% python3 -q
>>> import numpy as np
>>> np.set_printoptions(suppress=True, linewidth=140)
>>> J = -2 * np.eye(13) + np.eye(13, k=1)
>>> J
array([[-2.,  1.,  0.,  0.,  0.,  0.,  0.,  0.,  0.,  0.,  0.,  0.,  0.],
       [ 0., -2.,  1.,  0.,  0.,  0.,  0.,  0.,  0.,  0.,  0.,  0.,  0.],
       [ 0.,  0., -2.,  1.,  0.,  0.,  0.,  0.,  0.,  0.,  0.,  0.,  0.],
       [ 0.,  0.,  0., -2.,  1.,  0.,  0.,  0.,  0.,  0.,  0.,  0.,  0.],
       [ 0.,  0.,  0.,  0., -2.,  1.,  0.,  0.,  0.,  0.,  0.,  0.,  0.],
       [ 0.,  0.,  0.,  0.,  0., -2.,  1.,  0.,  0.,  0.,  0.,  0.,  0.],
       [ 0.,  0.,  0.,  0.,  0.,  0., -2.,  1.,  0.,  0.,  0.,  0.,  0.],
       [ 0.,  0.,  0.,  0.,  0.,  0.,  0., -2.,  1.,  0.,  0.,  0.,  0.],
       [ 0.,  0.,  0.,  0.,  0.,  0.,  0.,  0., -2.,  1.,  0.,  0.,  0.],
       [ 0.,  0.,  0.,  0.,  0.,  0.,  0.,  0.,  0., -2.,  1.,  0.,  0.],
       [ 0.,  0.,  0.,  0.,  0.,  0.,  0.,  0.,  0.,  0., -2.,  1.,  0.],
       [ 0.,  0.,  0.,  0.,  0.,  0.,  0.,  0.,  0.,  0.,  0., -2.,  1.],
       [ 0.,  0.,  0.,  0.,  0.,  0.,  0.,  0.,  0.,  0.,  0.,  0., -2.]])
>>> U, s, vt = np.linalg.svd(J, full_matrices=False)
>>> np.round(s / s[0], 2)
array([1.  , 0.98, 0.95, 0.91, 0.86, 0.81, 0.74, 0.67, 0.59, 0.52, 0.45, 0.39, 0.35])
>>> U.shape, s.shape, vt.shape
((13, 13), (13,), (13, 13))
>>> O, R = np.linalg.qr(J)
>>> np.trace(O @ O.T)
np.float64(13.0)
>>> O.shape, R.shape
((13, 13), (13, 13))
>>> abs(R[0, 0]), round(np.linalg.norm(J[:, 0]), 2)
(np.float64(2.0), np.float64(2.0))
>>> rng = np.random.default_rng(2320)
>>> idx = rng.permutation(13)
>>> idx
array([ 4,  2,  8,  6,  9,  3, 10, 12, 11,  1,  0,  7,  5])
>>> out = J[idx][:, idx]
>>> np.allclose(out, J)
False
>>> np.trace(out)
np.float64(-26.0)
>>> np.round(np.sort(np.abs(np.linalg.eigvals(out))), 2)
array([2., 2., 2., 2., 2., 2., 2., 2., 2., 2., 2., 2., 2.])
>>> round(float(np.linalg.det(out)), 2), round(float(np.linalg.det(J[idx])), 2)
(-8192.0, -8192.0)
>>> F = np.loadtxt("data.csv", delimiter=",")
>>> F
array([[ -1.47,  -2.53,   7.11],
       [ -1.04,  -1.55,   4.33],
       [  1.85,   3.17,  -9.14],
       [ -0.36,  -0.58,   2.55],
       [ -1.72,  -1.82,   5.3 ],
       [ -0.4 ,  -1.52,   3.14],
       [ -0.7 ,  -2.02,   5.96],
       [  0.72,   2.42,  -5.93],
       [  1.41,   3.02,  -7.74],
       [ -0.01,   0.16,  -0.59],
       [  1.33,   3.05,  -7.31],
       [ -0.53,  -1.77,   4.42],
       [ -0.51,  -0.8 ,   2.19],
       [ -0.46,  -0.42,   1.35],
       [ -0.09,  -0.18,   1.27],
       [  2.68,   5.45, -14.17],
       [  1.98,   3.7 ,  -8.23],
       [  1.99,   4.86, -11.28],
       [ -0.44,  -2.02,   4.58],
       [ -0.18,   0.07,   0.86],
       [ -1.54,  -3.37,   9.19],
       [ -0.21,  -0.88,   1.85],
       [ -1.25,  -1.96,   4.69],
       [  0.06,  -0.09,  -0.44],
       [ -0.09,  -0.34,   1.62],
       [ -2.04,  -3.4 ,   9.5 ],
       [ -0.38,  -0.27,   0.76],
       [ -0.56,  -0.73,   2.09],
       [ -1.02,  -2.23,   5.47],
       [  0.48,   0.28,  -1.77],
       [ -0.24,   0.63,  -1.11],
       [ -1.49,  -3.55,   8.46],
       [ -0.65,  -0.57,   1.48],
       [  0.24,  -0.16,  -0.24],
       [ -0.12,   0.29,  -2.01],
       [  0.33,   0.78,  -1.33],
       [  0.34,   1.49,  -2.75],
       [ -0.55,   0.  ,   1.09],
       [  0.87,   1.68,  -4.36],
       [ -0.01,   0.06,  -0.94],
       [  0.96,   1.79,  -4.76],
       [  1.96,   3.81,  -8.96],
       [  0.03,  -1.04,   1.28]])
>>> x = np.array([-2, 0, 0])
>>> y = F @ x
>>> np.round(np.linalg.pinv(F) @ F, 2) + 0
array([[1., 0., 0.],
       [0., 1., 0.],
       [0., 0., 1.]])
>>> np.round(np.linalg.lstsq(F, y)[0], 2) + 0
array([-2.,  0.,  0.])
>>> y = y + 0.3 * rng.normal(size=43)
>>> y.round(2)
array([ 2.94,  2.17, -3.85,  1.13,  3.17, -0.01,  0.88, -1.12, -2.95, -0.2 , -2.69,  0.76,  0.85,  0.84, -0.01, -5.29, -4.55, -3.89,  0.81,
        0.9 ,  3.24,  0.68,  1.61, -0.28,  0.39,  4.29,  0.31,  0.87,  1.82, -1.07,  0.66,  3.02,  1.73, -0.29,  0.09, -0.46, -0.89,  0.96,
       -1.77,  0.6 , -1.82, -3.89, -0.26])
>>> beta, *_ = np.linalg.lstsq(F, y)
>>> np.round(F.T @ (y - F @ beta), 2) + 0
array([0., 0., 0.])
>>> [round(float(np.linalg.norm(np.linalg.solve(F.T @ F + lam * np.eye(3), F.T @ y))), 2) for lam in (0, 1, 10, 100)]
[2.1, 1.58, 0.59, 0.33]
>>> hat = F @ np.linalg.solve(F.T @ F, F.T)
>>> np.round(np.diag(hat), 2)
array([0.06, 0.03, 0.12, 0.07, 0.2 , 0.04, 0.13, 0.09, 0.05, 0.01, 0.05, 0.05, 0.01, 0.02, 0.04, 0.16, 0.19, 0.16, 0.09, 0.05, 0.1 , 0.02,
       0.07, 0.02, 0.05, 0.11, 0.02, 0.01, 0.03, 0.06, 0.08, 0.08, 0.05, 0.03, 0.18, 0.03, 0.06, 0.09, 0.02, 0.05, 0.02, 0.12, 0.11])
>>> np.allclose(hat @ hat, hat)
True
>>> np.round(np.linalg.eigvalsh(hat), 2) + 0
array([0., 0., 0., 0., 0., 0., 0., 0., 0., 0., 0., 0., 0., 0., 0., 0., 0., 0., 0., 0., 0., 0., 0., 0., 0., 0., 0., 0., 0., 0., 0., 0., 0.,
       0., 0., 0., 0., 0., 0., 0., 1., 1., 1.])
>>> np.round(np.trace(hat), 2)
np.float64(3.0)
>>> Xc = F - F.mean(axis=0)
>>> V = np.linalg.svd(Xc)[2][:1]
>>> out = Xc - Xc @ V.T @ V
>>> np.round(out.std(axis=0), 2)
array([0.25, 0.24, 0.1 ])
>>> np.linalg.norm(out, axis=1).round(6).argmax()
np.int64(4)
>>> np.round(np.cov(Xc @ V.T, rowvar=False), 2)
np.float64(36.3)
>>> np.round((Xc @ V.T).std(axis=0), 2)
array([5.95])
>>> round(np.log10(np.linalg.cond(F)))
1
>>> np.round(np.abs(np.linalg.svd(F)[2][-1]), 2)
array([0.69, 0.62, 0.37])
>>> np.argsort(-np.linalg.norm(F, axis=0).round(6), kind="stable")[:3]
array([2, 1, 0])
>>> np.linalg.cond(F) > 100
np.False_
>>> np.round(np.linalg.norm(F, 2) / np.linalg.norm(F), 2)
np.float64(1.0)
>>> np.linalg.matrix_rank(F, rtol=0.1)
np.int64(1)
>>> arr = np.load("m.npy")
>>> arr
array([[2, 1, 2, 0, 1, 2, 1],
       [1, 2, 1, 2, 0, 1, 2],
       [2, 1, 2, 1, 2, 0, 1],
       [0, 2, 1, 2, 1, 2, 0],
       [1, 0, 2, 1, 2, 1, 2],
       [2, 1, 0, 2, 1, 2, 1],
       [1, 2, 1, 0, 2, 1, 2]])
>>> evals, V = np.linalg.eigh(arr)
>>> x = np.array([4, -4, -3, -1, -4, 5, -5])
>>> x @ arr @ x
np.int64(286)
>>> (np.sign(V[:, -1].round(6)) == np.sign(V[0, -1].round(6))).astype(int)
array([1, 1, 1, 1, 1, 1, 1])
>>> np.round(V * np.maximum(evals, 0) @ V.T, 2)
array([[2.45, 0.88, 1.59, 0.38, 1.09, 1.53, 1.1 ],
       [0.88, 2.49, 0.92, 1.59, 0.42, 1.14, 1.53],
       [1.59, 0.92, 2.44, 0.78, 1.73, 0.42, 1.09],
       [0.38, 1.59, 0.78, 2.53, 0.78, 1.59, 0.38],
       [1.09, 0.42, 1.73, 0.78, 2.44, 0.92, 1.59],
       [1.53, 1.14, 0.42, 1.59, 0.92, 2.49, 0.88],
       [1.1 , 1.53, 1.09, 0.38, 1.59, 0.88, 2.45]])
>>> np.round(V * np.abs(evals) @ V.T, 2)
array([[2.91, 0.76, 1.19, 0.77, 1.19, 1.06, 1.2 ],
       [0.76, 2.98, 0.83, 1.18, 0.83, 1.27, 1.06],
       [1.19, 0.83, 2.88, 0.57, 1.47, 0.83, 1.19],
       [0.77, 1.18, 0.57, 3.06, 0.57, 1.18, 0.77],
       [1.19, 0.83, 1.47, 0.57, 2.88, 0.83, 1.19],
       [1.06, 1.27, 0.83, 1.18, 0.83, 2.98, 0.76],
       [1.2 , 1.06, 1.19, 0.77, 1.19, 0.76, 2.91]])
>>> W0 = np.load("x.npy")
>>> W0
array([[7, 8, 7, 8, 7, 8],
       [2, 6, 2, 6, 2, 6],
       [7, 9, 7, 9, 7, 9],
       [7, 8, 7, 8, 7, 8],
       [2, 6, 2, 6, 2, 6],
       [7, 9, 7, 9, 7, 9]])
>>> np.allclose(W0[:-1].T @ np.linalg.lstsq(W0[:-1].T, W0[-1])[0], W0[-1])
True
>>> round(np.trace(np.linalg.pinv(W0) @ W0), 2)
np.float64(2.0)
>>> E = np.diag(np.array([0, 0, -3, -2, -4, -5, -1, -1])) + 4 * np.eye(8, k=1) + 4 * np.eye(8, k=-1)
>>> E
array([[ 0.,  4.,  0.,  0.,  0.,  0.,  0.,  0.],
       [ 4.,  0.,  4.,  0.,  0.,  0.,  0.,  0.],
       [ 0.,  4., -3.,  4.,  0.,  0.,  0.,  0.],
       [ 0.,  0.,  4., -2.,  4.,  0.,  0.,  0.],
       [ 0.,  0.,  0.,  4., -4.,  4.,  0.,  0.],
       [ 0.,  0.,  0.,  0.,  4., -5.,  4.,  0.],
       [ 0.,  0.,  0.,  0.,  0.,  4., -1.,  4.],
       [ 0.,  0.,  0.,  0.,  0.,  0.,  4., -1.]])
>>> idx = rng.permutation(8)
>>> out = E[:, idx] * rng.choice([-1, 1], 8)
>>> out
array([[ 0.,  0., -0.,  0., -0., -4.,  0.,  0.],
       [ 4.,  0., -0.,  0., -0., -0.,  0.,  4.],
       [ 0.,  4., -0.,  0., -0., -4.,  0., -3.],
       [ 0., -2., -0.,  0., -0., -0.,  4.,  4.],
       [ 0.,  4., -0.,  4., -0., -0., -4.,  0.],
       [ 0.,  0., -4., -5., -0., -0.,  4.,  0.],
       [ 0.,  0.,  1.,  4., -4., -0.,  0.,  0.],
       [ 0.,  0., -4.,  0.,  1., -0.,  0.,  0.]])
>>> U, _, vt = np.linalg.svd(E.T @ out)
>>> idx
array([0, 3, 6, 5, 7, 1, 4, 2])
>>> np.round(np.linalg.lstsq(E, out)[0], 2) + 0
array([[ 1.,  0.,  0.,  0.,  0.,  0.,  0.,  0.],
       [ 0.,  0.,  0.,  0.,  0., -1.,  0.,  0.],
       [ 0.,  0.,  0.,  0.,  0.,  0.,  0.,  1.],
       [ 0.,  1.,  0.,  0.,  0.,  0.,  0.,  0.],
       [ 0.,  0.,  0.,  0.,  0.,  0.,  1.,  0.],
       [ 0.,  0.,  0.,  1.,  0.,  0.,  0.,  0.],
       [ 0.,  0., -1.,  0.,  0.,  0.,  0.,  0.],
       [ 0.,  0.,  0.,  0., -1.,  0.,  0.,  0.]])
>>> X = np.loadtxt("mat.csv", delimiter=",")
>>> X
array([[ 1.4 ,  0.  , -2.8 ,  1.2 , -0.5 , -0.9 , -0.2 ,  0.4 ,  0.6 , -0.6 ,  0.2 , -0.5 ,  0.5 ],
       [ 1.08, -0.38, -1.73,  0.32,  2.04,  0.62,  0.32, -1.3 ,  0.16, -0.84, -0.58,  0.23, -1.7 ],
       [-0.7 ,  0.  , -0.2 ,  0.1 ,  0.4 ,  2.3 , -0.2 , -1.  , -1.1 ,  0.1 ,  0.1 ,  0.1 ,  0.  ],
       [ 1.7 ,  1.4 ,  0.9 , -0.4 ,  0.7 , -0.3 ,  0.1 , -0.5 ,  0.2 , -0.6 ,  0.6 ,  1.3 ,  1.3 ],
       [ 0.6 , -3.2 ,  1.7 ,  0.4 ,  0.3 ,  0.2 , -1.1 , -0.8 , -1.1 ,  1.6 , -0.4 ,  0.  , -0.3 ],
       [ 0.4 , -0.8 ,  1.  , -0.7 , -0.6 , -0.7 ,  0.8 ,  2.1 ,  0.6 ,  0.5 ,  1.  , -1.  ,  0.  ],
       [ 0.3 ,  0.1 , -0.4 , -0.8 , -0.3 ,  0.8 , -0.6 , -0.4 , -0.8 ,  0.8 , -0.6 , -0.3 , -0.1 ],
       [ 1.5 , -0.5 , -0.7 , -0.8 ,  0.8 , -0.1 , -0.5 , -0.5 ,  0.1 , -0.3 , -0.2 , -0.3 ,  0.2 ],
       [ 1.  , -0.3 , -1.7 ,  0.3 ,  2.  ,  0.5 ,  0.4 , -1.3 ,  0.2 , -0.9 , -0.4 ,  0.2 , -1.6 ],
       [ 0.1 , -0.7 ,  1.3 , -0.6 , -1.  ,  0.5 ,  0.4 , -1.3 , -0.9 ,  0.1 , -0.2 ,  0.9 , -1.  ],
       [-1.3 , -0.3 , -1.3 ,  0.  ,  1.  , -1.3 , -0.4 , -1.3 , -0.4 ,  0.5 , -1.9 ,  0.  , -1.1 ],
       [ 0.3 , -0.8 , -0.1 , -1.5 , -0.2 , -0.2 , -1.  , -1.5 ,  1.5 ,  0.6 , -1.1 ,  0.4 ,  0.5 ],
       [-1.6 ,  2.1 ,  0.1 , -0.8 , -0.1 , -1.2 , -2.3 ,  0.1 ,  0.  , -0.5 , -0.8 ,  0.8 ,  0.6 ],
       [ 0.7 ,  0.7 , -0.5 ,  0.4 ,  1.  ,  1.7 , -1.7 , -0.6 ,  1.4 ,  0.5 , -0.1 ,  0.5 , -0.6 ]])
>>> O, R = np.linalg.qr(X)
>>> np.trace(O @ O.T)
np.float64(13.0)
>>> out = np.c_[X[:, :3] @ np.array([[3, 3, -3], [1, 2, -3], [1, -2, -3]]), np.array([1, 2, 0, 2, 0, 1, 2, 2, 0, 2, 0, 2, 2, 2])]
>>> out.round(2) + 0
array([[  1.4 ,   9.8 ,   4.2 ,   1.  ],
       [  1.13,   5.94,   3.09,   2.  ],
       [ -2.3 ,  -1.7 ,   2.7 ,   0.  ],
       [  7.4 ,   6.1 , -12.  ,   2.  ],
       [  0.3 ,  -8.  ,   2.7 ,   0.  ],
       [  1.4 ,  -2.4 ,  -1.8 ,   1.  ],
       [  0.6 ,   1.9 ,   0.  ,   2.  ],
       [  3.3 ,   4.9 ,  -0.9 ,   2.  ],
       [  1.  ,   5.8 ,   3.  ,   0.  ],
       [  0.9 ,  -3.7 ,  -2.1 ,   2.  ],
       [ -5.5 ,  -1.9 ,   8.7 ,   0.  ],
       [  0.  ,  -0.5 ,   1.8 ,   2.  ],
       [ -2.6 ,  -0.8 ,  -1.8 ,   2.  ],
       [  2.3 ,   4.5 ,  -2.7 ,   2.  ]])
>>> np.round(np.linalg.norm(np.linalg.qr(X)[0].T @ out, axis=0) ** 2 / ((out ** 2).sum(axis=0) + 1e-12), 2)
array([1.  , 1.  , 1.  , 0.94])
>>> def softmax(z):
...     e = np.exp(z - z.max(axis=-1, keepdims=True))
...     return e / e.sum(axis=-1, keepdims=True)
... 
>>> np.round(softmax(X[7]), 2)
array([0.3 , 0.04, 0.03, 0.03, 0.15, 0.06, 0.04, 0.04, 0.07, 0.05, 0.05, 0.05, 0.08])
>>> S = X @ X.T / np.sqrt(13)
>>> softmax(S).round(6).argmax(axis=1)
array([ 0,  1,  2,  3,  4,  5,  6,  7,  1,  9, 10, 11, 12, 13])
>>> np.round(softmax(S)[7] @ X, 2)
array([ 0.76, -0.28, -0.71, -0.14,  0.73,  0.17, -0.34, -0.74,  0.2 , -0.12, -0.35,  0.13, -0.36])
>>> out = np.array([[-1, 5, 3, 5, 0, 3, 5],
...     [0, 3, 0, 4, -2, 4, -1],
...     [2, -5, 0, -3, -4, 1, -1],
...     [3, 2, -4, -5, 1, -1, -3],
...     [-3, 1, 2, -4, -3, -3, -4],
...     [3, -5, -2, -4, 5, -4, 1],
...     [5, 1, 0, 3, 3, 0, 2]])
>>> M = np.triu(out, 1)
>>> M
array([[ 0,  5,  3,  5,  0,  3,  5],
       [ 0,  0,  0,  4, -2,  4, -1],
       [ 0,  0,  0, -3, -4,  1, -1],
       [ 0,  0,  0,  0,  1, -1, -3],
       [ 0,  0,  0,  0,  0, -3, -4],
       [ 0,  0,  0,  0,  0,  0,  1],
       [ 0,  0,  0,  0,  0,  0,  0]])
>>> np.linalg.matrix_power(M, 3)
array([[  0,   0,   0,   0,  11,  40,  53],
       [  0,   0,   0,   0,   0, -12, -14],
       [  0,   0,   0,   0,   0,   9,  27],
       [  0,   0,   0,   0,   0,   0,  -3],
       [  0,   0,   0,   0,   0,   0,   0],
       [  0,   0,   0,   0,   0,   0,   0],
       [  0,   0,   0,   0,   0,   0,   0]])
>>> np.round(np.sort(np.abs(np.linalg.eigvals(M))), 2)
array([0., 0., 0., 0., 0., 0., 0.])
>>> np.allclose(M, M.T)
False
>>> (M - M.T) / 2
array([[ 0. ,  2.5,  1.5,  2.5,  0. ,  1.5,  2.5],
       [-2.5,  0. ,  0. ,  2. , -1. ,  2. , -0.5],
       [-1.5,  0. ,  0. , -1.5, -2. ,  0.5, -0.5],
       [-2.5, -2. ,  1.5,  0. ,  0.5, -0.5, -1.5],
       [ 0. ,  1. ,  2. , -0.5,  0. , -1.5, -2. ],
       [-1.5, -2. , -0.5,  0.5,  1.5,  0. ,  0.5],
       [-2.5,  0.5,  0.5,  1.5,  2. , -0.5,  0. ]])
>>> np.trace(M)
np.int64(0)
